$ python3 -q
>>> import numpy as np
>>> from numpy import linalg as LA
>>> np.set_printoptions(precision=1, suppress=True, linewidth=100)
>>> X = np.load("a.npy")
>>> X
array([[1., 1., 0.],
       [2., 2., 0.],
       [0., 0., 1.]])
>>> np.unique(X.round(6), axis=0).shape
(3, 3)
>>> P = np.triu(np.array([[3, -4, -2], [5, 2, -3], [0, 4, 2]]), 1) + np.eye(3)
>>> Y = P @ X @ LA.inv(P)
>>> LA.matrix_rank(Y)
np.int64(2)
>>> P @ X - X @ P
array([[-8., -4.,  3.],
       [ 0.,  8.,  7.],
       [ 0.,  0.,  0.]])
>>> np.poly(Y)
array([ 1., -4.,  3.,  0.])
>>> round(float(LA.det(Y)), 1)
-0.0
>>> U, sigma, vt = LA.svd(X)
>>> vecs = vt[:(sigma > 1e-8).sum()]
>>> rng = np.random.default_rng(768)
>>> x = X[1] + 4 * X[2] + rng.integers(2) * np.eye(3)[1]
>>> x
array([2., 3., 4.])
>>> print(np.diag(vecs.T @ vecs))
[0.5 0.5 1. ]
>>> vecs.T @ vecs
array([[0.5, 0.5, 0. ],
       [0.5, 0.5, 0. ],
       [0. , 0. , 1. ]])
>>> np.allclose(vecs.T @ vecs @ x, x)
False
>>> np.einsum("ij,ji->", X, X)
np.float64(10.0)
>>> print(np.round(LA.det(X.T), 1))
0.0
>>> round(LA.eigvals(X).sum().real, 1)
np.float64(4.0)
>>> (LA.matrix_power((X != 0) + (X.T != 0) + np.eye(3), 3) > 0).astype(int)
array([[1, 1, 0],
       [1, 1, 0],
       [0, 0, 1]])
>>> (X != 0).astype(int)
array([[1, 1, 0],
       [1, 1, 0],
       [0, 0, 1]])
>>> np.flatnonzero(LA.matrix_power((X != 0) + (X.T != 0) + np.eye(3), 3)[2])
array([2])
>>> E = np.load("layer19.npy")
>>> E
array([[0, 0, 0],
       [2, 3, 2],
       [0, 0, 0],
       [0, 0, 0],
       [2, 3, 2],
       [3, 0, 0],
       [0, 0, 0],
       [0, 0, 0],
       [2, 3, 2],
       [0, 0, 0],
       [3, 3, 0],
       [3, 0, 0],
       [3, 3, 0],
       [3, 3, 0],
       [3, 0, 0],
       [3, 0, 0],
       [0, 0, 0],
       [5, 6, 2],
       [0, 0, 0],
       [3, 0, 0],
       [0, 0, 0],
       [0, 0, 0],
       [3, 3, 0],
       [0, 0, 0],
       [5, 6, 2],
       [2, 3, 2],
       [3, 0, 0],
       [0, 0, 0]])
>>> u = np.array([-2, 1, 0])
>>> np.polyval(u, E[17])
array([-45, -66,  -6])
>>> np.array([np.convolve(row, u, "same") for row in E])
array([[ 0,  0,  0],
       [-4, -1,  2],
       [ 0,  0,  0],
       [ 0,  0,  0],
       [-4, -1,  2],
       [ 3,  0,  0],
       [ 0,  0,  0],
       [ 0,  0,  0],
       [-4, -1,  2],
       [ 0,  0,  0],
       [-3,  3,  0],
       [ 3,  0,  0],
       [-3,  3,  0],
       [-3,  3,  0],
       [ 3,  0,  0],
       [ 3,  0,  0],
       [ 0,  0,  0],
       [-7,  2,  2],
       [ 0,  0,  0],
       [ 3,  0,  0],
       [ 0,  0,  0],
       [ 0,  0,  0],
       [-3,  3,  0],
       [ 0,  0,  0],
       [-7,  2,  2],
       [-4, -1,  2],
       [ 3,  0,  0],
       [ 0,  0,  0]])
>>> cen = E - E.mean(axis=0)
>>> vecs = LA.svd(cen)[2][:1]
>>> Y = cen - cen @ vecs.T @ vecs
>>> Y.std(axis=0)
array([0.8, 0.5, 0.6])
>>> np.diag(vecs.T @ vecs)
array([0.4, 0.6, 0.1])
>>> data = np.load("data.npy")
>>> data
array([[ 0,  0, -2, -3,  1],
       [ 0,  3, -1,  0, -3],
       [ 0,  0, -3, -3,  0],
       [ 0,  0,  0, -1,  2],
       [ 0,  0,  0,  0, -2]])
>>> round(LA.norm(data, "nuc"), 1)
np.float64(13.0)
>>> round(float(LA.norm(data, 2)), 1)
5.7
>>> LA.norm(data, axis=1).argmax()
np.int64(1)
>>> print(round(LA.norm(data[0] - data[1]), 1))
5.9
>>> data[0] @ data[1]
np.int64(-1)
>>> def softmax(z):
...     e = np.exp(z - z.max(axis=-1, keepdims=True))
...     return e / e.sum(axis=-1, keepdims=True)
... 
>>> np.round(softmax(data[1]), 1) + 0
array([0. , 0.9, 0. , 0. , 0. ])
>>> np.round(softmax(data[1] + -1), 1) + 0
array([0. , 0.9, 0. , 0. , 0. ])
>>> np.round(softmax(10 * data[1]), 1) + 0
array([0., 1., 0., 0., 0.])
>>> att = data @ data.T / np.sqrt(5)
>>> np.round(softmax(att)[1] @ data, 1) + 0
array([ 0.,  3., -1.,  0., -3.])
>>> np.round(softmax(att), 1) + 0
array([[0.4, 0. , 0.6, 0. , 0. ],
       [0. , 1. , 0. , 0. , 0. ],
       [0.2, 0. , 0.8, 0. , 0. ],
       [0.4, 0. , 0.2, 0.4, 0. ],
       [0. , 0.7, 0. , 0. , 0.3]])
>>> U, sigma, vt = LA.svd(data)
>>> vecs = vt[:(sigma > 1e-8).sum()]
>>> x = data[4] + 4 * data[1] + rng.integers(2) * np.eye(5)[3]
>>> x
array([  0.,  12.,  -4.,   1., -14.])
>>> np.round(vecs.T @ vecs, 1) + 0
array([[0., 0., 0., 0., 0.],
       [0., 1., 0., 0., 0.],
       [0., 0., 1., 0., 0.],
       [0., 0., 0., 1., 0.],
       [0., 0., 0., 0., 1.]])
>>> u = np.array([0, 1, -1, 1, 0, 1, -2, 0, -1, 1, 1])
>>> g = np.array([-4, -1, 0, 8, -1, 3])
>>> K = u[:, None] + g[None, :]
>>> K
array([[-4, -1,  0,  8, -1,  3],
       [-3,  0,  1,  9,  0,  4],
       [-5, -2, -1,  7, -2,  2],
       [-3,  0,  1,  9,  0,  4],
       [-4, -1,  0,  8, -1,  3],
       [-3,  0,  1,  9,  0,  4],
       [-6, -3, -2,  6, -3,  1],
       [-4, -1,  0,  8, -1,  3],
       [-5, -2, -1,  7, -2,  2],
       [-3,  0,  1,  9,  0,  4],
       [-3,  0,  1,  9,  0,  4]])
>>> U, sigma, vt = LA.svd(X)
>>> np.argmax(sigma[:-1] / (sigma[1:] + 1e-6)) + 1
np.int64(2)
>>> Y = U[:, :2] @ np.diag(sigma[:2]) @ vt[:2]
>>> np.round(LA.norm(X - Y, 2), 1), round(float(sigma[2]), 1)
(np.float64(0.0), 0.0)
>>> LA.matrix_rank(X, rtol=0.05)
np.int64(2)
>>> U, sigma, vt = LA.svd(K)
>>> np.argmax(sigma[:-1] / (sigma[1:] + 1e-6)) + 1
np.int64(2)
>>> Y = U[:, :2] @ np.diag(sigma[:2]) @ vt[:2]
>>> np.round(LA.norm(K - Y) / LA.norm(K), 1)
np.float64(0.0)
>>> np.round(LA.norm(K - Y, 2), 1), np.round(sigma[2], 1)
(np.float64(0.0), np.float64(0.0))
>>> LA.matrix_rank(Y)
np.int64(2)
>>> mat = np.load("sample4.npy")
>>> mat
array([[ -1,  -2,   3,  -3,  -2,  -2,   0,   3,   3,   2],
       [  0,  -3,   3,   0,  -2,   1,  -2,   0,   4,  -1],
       [ -3,  -6,   2,   0,  -4,   1,  -5,  -2,   2,  -1],
       [ -3,  -4,   2,  -3,  -7,   3,  -5,   1,   1,  -3],
       [ -4,  -6,   1,  -6,  -7,   1,  -4,  -2,   2,  -3],
       [ -6,  -8,  -1,  -8,  -5,   3,  -2,   0,   2,  -3],
       [ -4,  -8,   1,  -6,  -6,   5,  -3,   0,   1,  -2],
       [ -4,  -9,   2,  -8,  -8,   4,  -2,   3,   4,   0],
       [ -7, -12,   1,  -6,  -8,   1,  -3,   1,   1,   1],
       [ -4, -12,   3,  -7, -10,   1,  -1,   3,  -2,   1],
       [ -6, -13,   3,  -4, -13,   0,  -2,   2,   1,   0],
       [ -3, -13,   2,  -2, -15,  -1,  -2,   0,   0,   0],
       [  0, -12,   0,  -2, -17,  -3,   1,  -1,   0,  -2],
       [ -2, -11,   0,   1, -17,  -2,   2,   2,   3,  -1],
       [  1,  -8,   0,   4, -16,  -2,   4,   1,   4,  -3],
       [  1, -10,   1,   6, -15,  -2,   1,   4,   6,  -4],
       [  1,  -8,   3,   6, -17,  -2,  -1,   3,   5,  -7],
       [  2,  -5,   6,   3, -16,  -5,   1,   4,   4,  -4],
       [  4,  -4,   9,   2, -17,  -3,  -1,   7,   4,  -7],
       [  1,  -7,  10,   4, -14,  -5,  -1,   8,   4, -10],
       [ -1,  -6,  10,   4, -15,  -6,  -4,  10,   6, -11],
       [ -1,  -8,  10,   6, -12,  -4,  -2,  13,   4, -14],
       [ -4,  -7,  13,   5,  -9,  -5,  -4,  12,   1, -14],
       [ -5,  -6,  13,   2,  -8,  -7,  -5,  11,  -1, -12],
       [ -8,  -5,  11,   3, -11,  -9,  -5,  10,  -4, -15],
       [ -6,  -4,  10,   5, -11,  -7,  -7,  13,  -4, -12],
       [ -4,  -6,   9,   2, -14,  -5, -10,  12,  -1, -12],
       [ -5,  -8,   6,   5, -13,  -2,  -7,  11,  -2, -10],
       [ -5,  -6,   3,   3, -13,  -5,  -4,  12,   1,  -7],
       [ -4,  -7,   6,   4, -12,  -4,  -7,  10,  -1,  -8],
       [ -5,  -9,   5,   7,  -9,  -7,  -6,  13,   0,  -5],
       [ -8,  -7,   5,   8,  -8, -10,  -4,  10,   1,  -5],
       [ -7,  -9,   7,   7, -11, -11,  -3,   8,   4,  -7],
       [ -8, -11,   7,   7, -14, -12,  -2,  10,   2,  -7]])
>>> x = np.array([5, 1, 1, 5, 4, 2, 2, 5, 4, 1])
>>> target = mat @ x
>>> c, lr = np.zeros(10), 1 / LA.norm(mat, 2) ** 2
>>> for i in range(12):
...     c -= lr * mat.T @ (mat @ c - target)
...     if i % 2 == 0: print(i, round(LA.norm(mat @ c - target), 1))
... 
0 238.4
2 191.1
4 158.7
6 136.5
8 120.8
10 109.4
>>> np.round(LA.cond(mat), 1)
np.float64(25.8)
>>> c
array([ 2.2,  2.9,  0.4,  2.9,  2.1, -0.7,  1. ,  1.1,  0.8, -0.5])
